In [1]: import numpy as np

In [2]: np.set_printoptions(precision=1, suppress=True, linewidth=140)

In [3]: rnd = lambda a: np.round(a, 1) + 0

In [4]: W0 = np.array([[18, 6, 12, 5], [6, 0, 13, 6], [12, 13, 8, 2], [5, 6, 2, 12]])

In [5]: print(np.linalg.matrix_rank(W0))
4

In [6]: print(rnd(np.linalg.norm(W0)))
36.9

In [7]: print(W0 - W0[0])
[[  0   0   0   0]
 [-12  -6   1   1]
 [ -6   7  -4  -3]
 [-13   0 -10   7]]

In [8]: print(rnd(W0.mean(axis=0)))
[10.2  6.2  8.8  6.2]

In [9]: print(np.diff(W0, axis=0))
[[-12  -6   1   1]
 [  6  13  -5  -4]
 [ -7  -7  -6  10]]

In [10]: Q = W0.astype(float).copy()

In [11]: for j in range(4):
    ...:     Q[:, j] -= Q[:, :j] @ (Q[:, :j].T @ Q[:, j])
    ...:     Q[:, j] /= np.linalg.norm(Q[:, j])
    ...: 

In [12]: print(rnd(Q.T @ W0))
[[23.  12.8 17.4  9.1]
 [ 0.   8.8 -3.9  1.3]
 [ 0.   0.   8.   3. ]
 [ 0.   0.   0.  10.7]]

In [13]: print(rnd(Q))
[[ 0.8 -0.5 -0.4  0. ]
 [ 0.3 -0.4  0.9  0.1]
 [ 0.5  0.7  0.2 -0.4]
 [ 0.2  0.4  0.   0.9]]

In [14]: data = np.load("m.npy")

In [15]: print(data)
[[1.  0.2 0.  0. ]
 [0.2 1.  0.2 0. ]
 [0.  0.2 1.  0.2]
 [0.  0.  0.2 1. ]]

In [16]: ev, vecs = np.linalg.eigh(data)

In [17]: x = np.array([-5, 2, 9, -9])

In [18]: print(rnd(vecs * np.sqrt(ev) @ vecs.T))
[[1.  0.1 0.  0. ]
 [0.1 1.  0.1 0. ]
 [0.  0.1 1.  0.1]
 [0.  0.  0.1 1. ]]

In [19]: ev, vecs = np.linalg.eig(data)

In [20]: print(rnd(data @ vecs[:, 0] - ev[0] * vecs[:, 0]))
[0. 0. 0. 0.]

In [21]: print(rnd(np.sort(np.linalg.eigvals(np.linalg.inv(data)))))
[0.8 0.9 1.1 1.5]

In [22]: print(rnd(ev))
[0.7 0.9 1.3 1.1]

In [23]: ev, vecs = np.linalg.eigh(data)

In [24]: print(rnd(vecs @ np.diag(ev) @ vecs.T))
[[1.  0.2 0.  0. ]
 [0.2 1.  0.2 0. ]
 [0.  0.2 1.  0.2]
 [0.  0.  0.2 1. ]]

In [25]: print(np.unique(ev.round(6) + 0, return_counts=True)[1])
[1 1 1 1]

In [26]: print(rnd(ev))
[0.7 0.9 1.1 1.3]

In [27]: print(rnd(np.linalg.eigvalsh(data + -3 * np.eye(4))))
[-2.3 -2.1 -1.9 -1.7]

In [28]: print(rnd(vecs.T @ data @ vecs))
[[0.7 0.  0.  0. ]
 [0.  0.9 0.  0. ]
 [0.  0.  1.1 0. ]
 [0.  0.  0.  1.3]]

In [29]: print((ev > 1e-8).sum(), (ev < -1e-8).sum())
4 0

In [30]: print(np.abs(vecs[:, -1]).round(6).argmax())
1

In [31]: x = np.ones(4)

In [32]: for _ in range(4):
    ...:     x = data @ x
    ...:     x /= np.linalg.norm(x)
    ...:     print(round(x @ data @ x, 1))
    ...: 
1.3
1.3
1.3
1.3

In [33]: print(rnd(x))
[0.4 0.6 0.6 0.4]

In [34]: A = np.array([[1.0, 0.5, 0.2, 0.1],
    ...:     [0.5, 1.0, 0.5, 0.2],
    ...:     [0.2, 0.5, 1.0, 0.5],
    ...:     [0.1, 0.2, 0.5, 1.0]])

In [35]: print(A)
[[1.  0.5 0.2 0.1]
 [0.5 1.  0.5 0.2]
 [0.2 0.5 1.  0.5]
 [0.1 0.2 0.5 1. ]]

In [36]: # equal to its transpose

In [37]: Lm = np.linalg.cholesky(A)

In [38]: print(rnd(np.diag(Lm) ** 2))
[1.  0.7 0.7 0.7]

In [39]: print(A / np.sqrt(np.outer(np.diag(A), np.diag(A))))
[[1.  0.5 0.2 0.1]
 [0.5 1.  0.5 0.2]
 [0.2 0.5 1.  0.5]
 [0.1 0.2 0.5 1. ]]

In [40]: print(rnd(np.prod(np.diag(Lm)) ** 2), rnd(np.linalg.det(A)))
0.4 0.4

In [41]: print(np.linalg.eigvalsh(A).min() > 0)
True

In [42]: ev, vecs = np.linalg.eig(A)

In [43]: print(rnd(np.sort(np.linalg.eigvals(np.linalg.inv(A)))))
[0.5 0.9 1.7 2.9]

In [44]: print(rnd(ev))
[2.  1.1 0.6 0.3]

In [45]: print(rnd(np.prod(ev)))
0.4

In [46]: print(rnd(np.sort(np.linalg.eigvals(A @ A))))
[0.1 0.3 1.1 4.1]

In [47]: proj = np.triu(np.array([[-1, -1, 0, -1], [-1, -1, 2, 2], [-2, 0, -1, -2], [-1, -1, 2, -2]]), 1) + np.eye(4)

In [48]: Y = proj @ A @ np.linalg.inv(proj)

In [49]: print(rnd(np.poly(Y)))
[ 1.  -4.   5.2 -2.6  0.4]

In [50]: print(np.trace(Y), np.trace(A))
4.0 4.0

In [51]: print(rnd(np.linalg.det(Y)))
0.4

In [52]: ev, vecs = np.linalg.eigh(A)

In [53]: x = np.array([2, 0, 0, 2])

In [54]: print(rnd(vecs * np.maximum(ev, 0) @ vecs.T))
[[1.  0.5 0.2 0.1]
 [0.5 1.  0.5 0.2]
 [0.2 0.5 1.  0.5]
 [0.1 0.2 0.5 1. ]]

In [55]: print(rnd(np.linalg.matrix_power(A, 4)))
[[3.6 4.3 3.8 2.6]
 [4.3 5.6 5.3 3.8]
 [3.8 5.3 5.6 4.3]
 [2.6 3.8 4.3 3.6]]

In [56]: print((A + A.T) / 2)
[[1.  0.5 0.2 0.1]
 [0.5 1.  0.5 0.2]
 [0.2 0.5 1.  0.5]
 [0.1 0.2 0.5 1. ]]

In [57]: print(rnd(np.abs(np.linalg.eigvals(A)).max()))
2.0

In [58]: feats = np.load("x.npy")

In [59]: print(feats)
[[-4. -6.  8. -2.  0.]
 [ 4.  2.  7. -2.  1.]
 [-1.  2.  9. -4.  0.]
 [-4.  4. -6. -5.  1.]
 [ 0.  0.  0.  0.  0.]]

In [60]: # looks like rank 4

In [61]: print(rnd(np.linalg.det(feats.T)))
0.0

In [62]: print(np.kron(np.eye(2, dtype=int), feats))
[[-4. -6.  8. -2.  0. -0. -0.  0. -0.  0.]
 [ 4.  2.  7. -2.  1.  0.  0.  0. -0.  0.]
 [-1.  2.  9. -4.  0. -0.  0.  0. -0.  0.]
 [-4.  4. -6. -5.  1. -0.  0. -0. -0.  0.]
 [ 0.  0.  0.  0.  0.  0.  0.  0.  0.  0.]
 [-0. -0.  0. -0.  0. -4. -6.  8. -2.  0.]
 [ 0.  0.  0. -0.  0.  4.  2.  7. -2.  1.]
 [-0.  0.  0. -0.  0. -1.  2.  9. -4.  0.]
 [-0.  0. -0. -0.  0. -4.  4. -6. -5.  1.]
 [ 0.  0.  0.  0.  0.  0.  0.  0.  0.  0.]]

In [63]: Uu, sv, Vt = np.linalg.svd(feats)

In [64]: print(np.argmax(sv[:-1] / (sv[1:] + 1e-6)) + 1)
4

In [65]: print(rnd(sv))
[15.6  8.8  8.1  1.7  0. ]

In [66]: Y = Uu[:, :4] @ np.diag(sv[:4]) @ Vt[:4]

In [67]: print(rnd(np.linalg.norm(feats - Y) / np.linalg.norm(feats)))
0.0

In [68]: print(rnd(np.abs(feats - Y).max()))
0.0

In [69]: print(np.linalg.matrix_rank(feats, rtol=0.05))
4

In [70]: basis = 10 * np.array([[-0.3, -0.8, 0.7, -1.7],
    ...:     [0.0, -0.1, 0.3, 0.5],
    ...:     [1.4, 0.1, -0.7, -1.2]])

In [71]: rng = np.random.default_rng(111334)

In [72]: lab = rng.integers(0, 3, 18)

In [73]: M = basis[lab] + rng.normal(size=(18, 4))

In [74]: print(rnd(M))
[[ 15.3   3.3  -8.5 -12.3]
 [ -2.5  -8.5   5.5 -18.3]
 [ -2.2  -7.    6.4 -16.4]
 [ -2.3  -7.6   7.  -17.8]
 [ -2.   -8.1   6.5 -17.7]
 [ 14.4   1.8  -6.1 -11.1]
 [ 14.5  -0.3  -6.8 -12.6]
 [ 13.8   0.3  -7.7 -12.1]
 [ 12.8   1.4  -7.  -11. ]
 [ -4.3  -8.2   6.7 -17.2]
 [ -3.5  -7.5   7.3 -17.2]
 [  1.3  -2.3   2.1   4.9]
 [ 14.5   2.3  -7.5 -11.5]
 [ 14.3   0.1  -8.2 -13.9]
 [ -2.  -10.6   6.4 -16.6]
 [ -0.4  -2.5   4.7   4. ]
 [ -0.7   0.2   2.6   5.3]
 [ -3.8  -8.1   6.1 -16.7]]

In [75]: C2 = np.cov(M, rowvar=False)

In [76]: print(rnd(np.median(M, axis=0)))
[ -0.6  -2.4   3.7 -13.3]

In [77]: print(np.argsort(-M.std(axis=0).round(6), kind="stable"))
[0 3 2 1]

In [78]: print(rnd(np.linalg.eigvalsh(C2)[::-1]))
[132.8  63.    1.1   0.4]

In [79]: print(rnd(M.std(axis=0)))
[8.  4.5 6.5 7.7]

In [80]: print(rnd(np.corrcoef(M[:, 3], M[:, 1])[0, 1]))
0.5

In [81]: print(rnd(C2))
[[ 68.4  33.7 -54.6   4.7]
 [ 33.7  21.8 -28.   17.5]
 [-54.6 -28.   44.5  -6.8]
 [  4.7  17.5  -6.8  62.7]]

In [82]: basis = M[[11, 5]].astype(float)

In [83]: for _ in range(4):
    ...:     lab = np.linalg.norm(M[:, None] - basis, axis=-1).argmin(axis=1)
    ...:     basis = np.array([M[lab == j].mean(axis=0) for j in range(2)])
    ...: 

In [84]: print(lab)
[1 0 0 0 0 1 1 1 1 0 0 0 1 1 0 0 0 0]

In [85]: print(np.abs(basis[1] - basis[0]).argmax())
0

In [86]: print(np.bincount(lab))
[11  7]

In [87]: print(rnd(basis))
[[ -2.   -6.4   5.6 -11.3]
 [ 14.2   1.3  -7.4 -12.1]]

In [88]: print(rnd(basis[1] - basis[0]))
[ 16.3   7.7 -13.   -0.8]

In [89]: u, g = basis[0], basis[1]

In [90]: print(rnd(u @ g))
57.1

In [91]: print(rnd(u @ u))
202.7

In [92]: pr = (u @ g) / (u @ u) * u

In [93]: print(rnd(g - pr))
[14.8  3.1 -9.  -8.9]

In [94]: print(rnd(np.linalg.norm(u + g) ** 2 + np.linalg.norm(u - g) ** 2))
1213.8

In [95]: Ac = M - M.mean(axis=0)

In [96]: Uu, sv, Vt = np.linalg.svd(Ac, full_matrices=False)

In [97]: print(rnd(sv))
[47.5 32.7  4.3  2.6]

In [98]: print(rnd(sv ** 2 / (sv ** 2).sum()))
[0.7 0.3 0.  0. ]

In [99]: print(np.linalg.matrix_rank(Ac))
4

In [100]: print(np.abs(Vt[0]).argmax())
0

In [101]: mat = np.loadtxt("run8.csv", delimiter=",")

In [102]: print(rnd(mat))
[[ 0.3  2.9 -0.6]
 [-1.1 -2.8 -0.6]
 [ 0.  -2.8  1. ]
 [ 1.8  0.4  2.4]
 [-0.4  2.6 -1.4]
 [-1.5  1.  -2.4]
 [-0.8 -2.9 -0.1]
 [-0.9  2.  -2. ]
 [ 0.   2.8 -1. ]
 [ 1.1 -1.7  2.2]
 [ 1.7  1.6  1.9]
 [-0.5  2.5 -1.6]
 [ 0.9 -2.1  2. ]
 [ 1.4  2.4  1.1]
 [-0.4  2.6 -1.5]
 [-0.9 -2.9 -0.2]
 [ 1.6  1.9  1.7]
 [ 0.1  2.9 -0.9]
 [ 0.9 -2.   2. ]
 [-1.5 -2.1 -1.5]
 [-0.8 -2.9 -0.2]
 [ 0.  -2.8  0.9]
 [ 1.8  1.2  2.1]
 [-0.1 -2.9  0.9]
 [ 0.5  2.9 -0.3]]

In [103]: C2 = np.cov(mat, rowvar=False)

In [104]: print(rnd(np.linalg.eigvalsh(C2)[::-1]))
[6.3 3.  0. ]

In [105]: print(rnd(np.corrcoef(mat.T)))
[[ 1.   0.3  0.8]
 [ 0.3  1.  -0.3]
 [ 0.8 -0.3  1. ]]

In [106]: print(rnd(np.corrcoef(mat[:, 0], mat[:, 1])[0, 1]))
0.3

In [107]: print(rnd(np.median(mat, axis=0)))
[ 0.   1.  -0.2]

In [108]: print(C2.shape)
(3, 3)

In [109]: print(rnd(np.polyfit(mat[:, 0], mat[:, 1], 1)))
[0.6 0. ]

In [110]: print(rnd(mat.std(axis=0)))
[1.  2.4 1.5]

In [111]: print(np.unique(mat.round(6), axis=0).shape)
(25, 3)

In [112]: print(rnd(mat @ np.linalg.pinv(mat) @ mat))
[[ 0.3  2.9 -0.6]
 [-1.1 -2.8 -0.6]
 [ 0.  -2.8  1. ]
 [ 1.8  0.4  2.4]
 [-0.4  2.6 -1.4]
 [-1.5  1.  -2.4]
 [-0.8 -2.9 -0.1]
 [-0.9  2.  -2. ]
 [ 0.   2.8 -1. ]
 [ 1.1 -1.7  2.2]
 [ 1.7  1.6  1.9]
 [-0.5  2.5 -1.6]
 [ 0.9 -2.1  2. ]
 [ 1.4  2.4  1.1]
 [-0.4  2.6 -1.5]
 [-0.9 -2.9 -0.2]
 [ 1.6  1.9  1.7]
 [ 0.1  2.9 -0.9]
 [ 0.9 -2.   2. ]
 [-1.5 -2.1 -1.5]
 [-0.8 -2.9 -0.2]
 [ 0.  -2.8  0.9]
 [ 1.8  1.2  2.1]
 [-0.1 -2.9  0.9]
 [ 0.5  2.9 -0.3]]

In [113]: print(np.abs(np.diag(np.linalg.qr(mat)[1])) > 1e-9)
[ True  True False]

In [114]: print(np.allclose(mat[:-1].T @ np.linalg.lstsq(mat[:-1].T, mat[-1])[0], mat[-1]))
True

In [115]: print(rnd(np.trace(np.linalg.pinv(mat) @ mat)))
2.0

In [116]: basis = mat[[14, 12]].astype(float)

In [117]: for _ in range(6):
     ...:     lab = np.linalg.norm(mat[:, None] - basis, axis=-1).argmin(axis=1)
     ...:     basis = np.array([mat[lab == j].mean(axis=0) for j in range(2)])
     ...: 

In [118]: print(lab)
[0 1 1 0 0 0 1 0 0 1 0 0 1 0 0 1 0 0 1 1 1 1 0 1 0]

In [119]: print(rnd(basis))
[[ 0.4  2.1 -0.2]
 [-0.2 -2.5  0.6]]

In [120]: print(np.bincount(lab))
[14 11]

In [121]: rank = np.linalg.matrix_rank(mat)

In [122]: print(rank)
2

In [123]: null = np.linalg.svd(mat)[2][rank:].T

In [124]: print([int(np.linalg.matrix_rank(np.delete(mat, i, axis=0))) for i in range(25)])
[2, 2, 2, 2, 2, 2, 2, 2, 2, 2, 2, 2, 2, 2, 2, 2, 2, 2, 2, 2, 2, 2, 2, 2, 2]

In [125]: print(null.shape)
(3, 1)

In [126]: print(np.allclose(mat @ null, 0))
True

In [127]: print([int(np.linalg.matrix_rank(mat[:i])) for i in range(1, len(mat) + 1)])
[1, 2, 2, 2, 2, 2, 2, 2, 2, 2, 2, 2, 2, 2, 2, 2, 2, 2, 2, 2, 2, 2, 2, 2, 2]

In [128]: Ac = mat - mat.mean(axis=0)

In [129]: vecs = np.linalg.svd(Ac)[2][:2]

In [130]: Y = Ac - Ac @ vecs.T @ vecs

In [131]: print(rnd(np.diag(vecs.T @ vecs)))
[0.4 1.  0.7]

In [132]: print(rnd(np.cov(Ac @ vecs.T, rowvar=False)))
[[6.3 0. ]
 [0.  3. ]]

In [133]: print(rnd((Ac @ vecs.T).std(axis=0)))
[2.5 1.7]

In [134]: print(rnd(Y.std(axis=0)))
[0. 0. 0.]

In [135]: E = np.array([[1, -1, -1, 1, 1, -1, -1, 1], [1, 1, 1, 1, -1, -1, -1, -1]])

In [136]: print(E)
[[ 1 -1 -1  1  1 -1 -1  1]
 [ 1  1  1  1 -1 -1 -1 -1]]

In [137]: # column 2 repeats column 1

In [138]: u = np.array([0, 1, -2])

In [139]: print(np.convolve(E[0], u))
[ 0  1 -3  1  3 -1 -3  1  3 -2]

In [140]: print(np.array([np.convolve(row, u, "same") for row in E]))
[[ 1 -3  1  3 -1 -3  1  3]
 [ 1 -1 -1 -1 -3  1  1  1]]

In [141]: u, g = E[0], E[1]

In [142]: print(u @ u)
8

In [143]: print(u @ g)
0

In [144]: pr = (u @ g) / (u @ u) * u

In [145]: print(pr)
[ 0. -0. -0.  0.  0. -0. -0.  0.]

In [146]: print(np.outer(u, g))
[[ 1  1  1  1 -1 -1 -1 -1]
 [-1 -1 -1 -1  1  1  1  1]
 [-1 -1 -1 -1  1  1  1  1]
 [ 1  1  1  1 -1 -1 -1 -1]
 [ 1  1  1  1 -1 -1 -1 -1]
 [-1 -1 -1 -1  1  1  1  1]
 [-1 -1 -1 -1  1  1  1  1]
 [ 1  1  1  1 -1 -1 -1 -1]]
